$ python3 -q
>>> import numpy as np
>>> from numpy import linalg as LA
>>> np.set_printoptions(precision=3, suppress=True, linewidth=100, legacy="1.25")
>>> out = np.array([[-3], [2]])
>>> F = np.block([[np.zeros((2, 2)), out], [out.T, np.zeros((1, 1))]])
>>> print(F)
[[ 0.  0. -3.]
 [ 0.  0.  2.]
 [-3.  2.  0.]]
>>> Uu, sv, Vh = LA.svd(F)
>>> print(sv)
[ 3.606  3.606 -0.   ]
>>> print(np.argmax(sv[:-1] / (sv[1:] + 1e-6)) + 1)
2
>>> out = Uu[:, :2] @ np.diag(sv[:2]) @ Vh[:2]
>>> print(LA.matrix_rank(F, rtol=0.05))
2
>>> print(round(float(LA.norm(F - out) / LA.norm(F)), 3))
0.0
>>> Uu, sv, Vh = LA.svd(F, full_matrices=False)
>>> print(sv)
[ 3.606  3.606 -0.   ]
>>> print(np.allclose(Uu * sv @ Vh, F))
True
>>> print(np.round(Uu.T @ Uu, 3) + 0)
[[1. 0. 0.]
 [0. 1. 0.]
 [0. 0. 1.]]
>>> print(Uu.T @ F @ Vh.T)
[[3.606 0.    0.   ]
 [0.    3.606 0.   ]
 [0.    0.    0.   ]]
>>> print((sv > 1e-8).sum())
2
>>> vals, V = LA.eigh(F)
>>> print((vals > 1e-8).sum(), (vals < -1e-8).sum())
1 1
>>> print(LA.eigvalsh(F @ F))
[ 0. 13. 13.]
>>> print(np.abs(V[:, -1]))
[0.588 0.392 0.707]
>>> print(LA.svd(F, compute_uv=False))
[3.606 3.606 0.   ]
>>> print(np.round(V @ np.diag(vals) @ V.T, 3) + 0)
[[ 0.  0. -3.]
 [ 0.  0.  2.]
 [-3.  2.  0.]]
>>> print(round(float(vals.sum()), 3), np.trace(F))
-0.0 0.0
>>> r0, r1 = F[1], F[2]
>>> print(r0 @ r1)
0.0
>>> print(r0 @ r0)
4.0
>>> pr = (r0 @ r1) / (r0 @ r0) * r0
>>> print((r1 - pr) @ r0)
0.0
>>> print(r1 - pr)
[-3.  2.  0.]
>>> print(LA.matrix_rank(np.outer(r0, r1)))
1
>>> print(pr)
[0. 0. 0.]
>>> print(np.outer(r0, r1))
[[-0.  0.  0.]
 [-0.  0.  0.]
 [-6.  4.  0.]]
>>> print(np.all(LA.eigvalsh(F) > 0))
False
>>> E = np.loadtxt("mat.csv", delimiter=",")
>>> print(E)
[[ 0. -1. -1.]
 [ 1.  0. -4.]
 [ 1.  4.  0.]]
>>> print(np.round(E @ LA.pinv(E) @ E, 3) + 0)
[[ 0. -1. -1.]
 [ 1.  0. -4.]
 [ 1.  4.  0.]]
>>> print(np.unique(E.round(6), axis=0).shape)
(3, 3)
>>> print(np.allclose(E[:-1].T @ LA.lstsq(E[:-1].T, E[-1])[0], E[-1]))
True
>>> vec = np.array([1, 2, 1])
>>> print(E @ np.eye(3)[0])
[0. 1. 1.]
>>> print(LA.norm(E @ vec) <= LA.norm(E, 2) * LA.norm(vec) + 1e-9)
True
>>> print((E * vec).sum(axis=1))
[-3. -3.  9.]
>>> Uu, sv, Vh = LA.svd(E)
>>> V = Vh[:(sv > 1e-8).sum()]
>>> rng = np.random.default_rng(7235)
>>> vec = E[2] + 5 * E[1] + rng.integers(2) * np.eye(3)[2]
>>> print(vec)
[  6.   4. -20.]
>>> print(V.T @ V)
[[ 0.111  0.222 -0.222]
 [ 0.222  0.944  0.056]
 [-0.222  0.056  0.944]]
>>> print(np.allclose(V.T @ V @ vec, vec))
True
>>> Q, _ = LA.qr(np.array([[-0.7, -1.4, -0.5, -1.4],
...     [1.2, 0.3, -0.3, -0.5],
...     [0.7, -1.7, -0.7, 0.8],
...     [0.4, -0.4, -1.0, 0.5]]))
>>> K = -2 * Q
>>> print(K)
[[ 0.872  1.242 -0.371  1.249]
 [-1.494 -0.27  -0.033  1.301]
 [-0.872  1.503  0.729 -0.67 ]
 [-0.498  0.353 -1.825 -0.546]]
>>> hat = np.triu(np.array([[-2, 3, 1, 3], [-1, 0, -1, 3], [-2, -1, 1, -2], [1, 1, -2, 3]]), 1) + np.eye(4)
>>> out = hat @ K @ LA.inv(hat)
>>> print(np.round(LA.det(out), 3))
-16.0
>>> print(LA.matrix_rank(out))
4
>>> vec = np.array([0, 1, 0, -2])
>>> print(np.sign((K @ vec).round(6)))
[-1. -1.  1.  1.]
>>> data = np.loadtxt("block10.csv", delimiter=",")
>>> print(data)
[[ 0.251 -0.613 -0.749]
 [-0.613  0.498 -0.613]
 [-0.749 -0.613  0.251]]
>>> # columns are unit length and at right angles
>>> r0, r1 = data[2], data[0]
>>> print(round(float(r0 @ r1), 3))
-0.0
>>> print(r0 @ r0)
1.0
>>> pr = (r0 @ r1) / (r0 @ r0) * r0
>>> print(LA.matrix_rank(np.outer(r0, r1)))
1
>>> print(pr.round(3) + 0)
[0. 0. 0.]
>>> print(r1 - pr)
[ 0.251 -0.613 -0.749]
>>> arr = np.loadtxt("w.csv", delimiter=",")
>>> print(arr)
[[-2.2   -0.3    0.244]
 [-1.7    0.1   -0.058]
 [-0.7   -1.6    1.576]
 [ 0.6    1.5   -1.524]
 [ 0.7   -1.5    1.393]
 [-0.1    1.8   -1.844]
 [ 3.2   -0.9    0.902]
 [-1.4   -1.3    1.282]
 [ 0.1    2.1   -2.225]
 [-0.6   -0.4    0.403]
 [ 0.3    1.6   -1.545]
 [-0.8   -0.1   -0.064]
 [-1.7   -1.2    1.132]
 [ 0.9    1.1   -1.103]
 [-0.9   -0.6    0.586]
 [-0.6   -1.2    1.314]
 [-0.7   -0.2    0.162]
 [-1.1    1.4   -1.444]
 [ 0.     1.1   -1.079]
 [-0.3    0.9   -0.893]
 [ 0.3    0.8   -0.839]
 [-0.8    1.3   -1.279]]
>>> print(round(np.log10(LA.cond(arr))))
2
>>> print(np.round(LA.norm(arr, 2) / LA.norm(arr), 3))
0.825
>>> print(LA.matrix_rank(arr, rtol=0.1))
2
>>> print(np.argsort(-LA.norm(arr, axis=0).round(6), kind="stable")[:3])
[2 1 0]
>>> print([round(float(x), 3) for x in LA.svd(arr, compute_uv=False)[:3]])
[7.904, 5.408, 0.207]
>>> out = data / np.sqrt((data ** 2).mean(axis=1, keepdims=True))
>>> print(LA.matrix_rank(out) == LA.matrix_rank(data))
True
>>> Uu, sv, Vh = LA.svd(arr)
>>> print(sv)
[7.904 5.408 0.207]
>>> out = Uu[:, :2] @ np.diag(sv[:2]) @ Vh[:2]
>>> print(LA.matrix_rank(out))
2
>>> print(round(float(LA.norm(arr - out) / LA.norm(arr)), 3))
0.022
>>> print(LA.matrix_rank(arr, rtol=0.05))
2
>>> M = np.load("m.npy")
>>> print(M)
[[-3 -2 -3 -2]
 [ 0  1 -1 -2]
 [ 0  0 -2 -3]
 [ 0  0  0  1]]
>>> print(round(float(np.abs(LA.eigvals(F)).max()), 3))
3.606
>>> print(np.round(np.sort(np.abs(LA.eigvals(F))), 3) + 0)
[0.    3.606 3.606]
>>> print(np.trace(F))
0.0
>>> print((F - F.T) / 2)
[[0. 0. 0.]
 [0. 0. 0.]
 [0. 0. 0.]]
>>> X = np.load("run14.npy")
>>> print(X)
[[-0.067  0.059]
 [-0.398 -0.223]]
>>> out = X / np.sqrt((X ** 2).mean(axis=1, keepdims=True))
>>> print(out[0])
[-1.061  0.935]
>>> print(LA.norm(out, axis=1))
[1.414 1.414]
>>> print(X - X.mean(axis=1, keepdims=True))
[[-0.063  0.063]
 [-0.088  0.087]]
>>> W0 = np.load("data.npy")
>>> print(W0)
[[0 0 0 0]
 [2 0 0 0]
 [0 0 0 0]
 [0 0 4 0]]
>>> out = W0 + rng.integers(-2, 3, (4, 2)) @ rng.integers(-2, 3, (2, 4))
>>> print(out)
[[ 2 -3  0  0]
 [ 6  6  0 -6]
 [-4  0  0  3]
 [ 2  5  4 -4]]
>>> print(out - W0)
[[ 2 -3  0  0]
 [ 4  6  0 -6]
 [-4  0  0  3]
 [ 2  5  0 -4]]
>>> print(np.abs(out - W0).sum(axis=1))
[ 5 16  7 11]
>>> print(np.round(LA.svd(out - W0, compute_uv=False), 3) + 0)
[12.082  5.003  0.     0.   ]
>>> r0 = np.array([5, 1])
>>> print(np.polyval(r0, W0[1]))
[11  1  1  1]
>>> print(np.array([np.convolve(row, r0, "same") for row in W0]))
[[ 0  0  0  0]
 [10  2  0  0]
 [ 0  0  0  0]
 [ 0  0 20  4]]
>>> Uu, sv, Vh = LA.svd(W0)
>>> print(sv)
[4. 2. 0. 0.]
>>> out = Uu[:, :2] @ np.diag(sv[:2]) @ Vh[:2]
>>> print(LA.matrix_rank(W0, rtol=0.05))
2
>>> print(round(LA.norm(W0 - out, 2), 3), sv[2])
0.0 0.0
>>> print(np.abs(W0 - out).max())
0.0
>>> vec = np.array([4, 2, 4, 5])
>>> print(np.einsum("ij,j->i", W0, vec))
[ 0  8  0 16]
>>> print(LA.norm(W0 @ vec) <= LA.norm(W0, 2) * LA.norm(vec) + 1e-9)
True
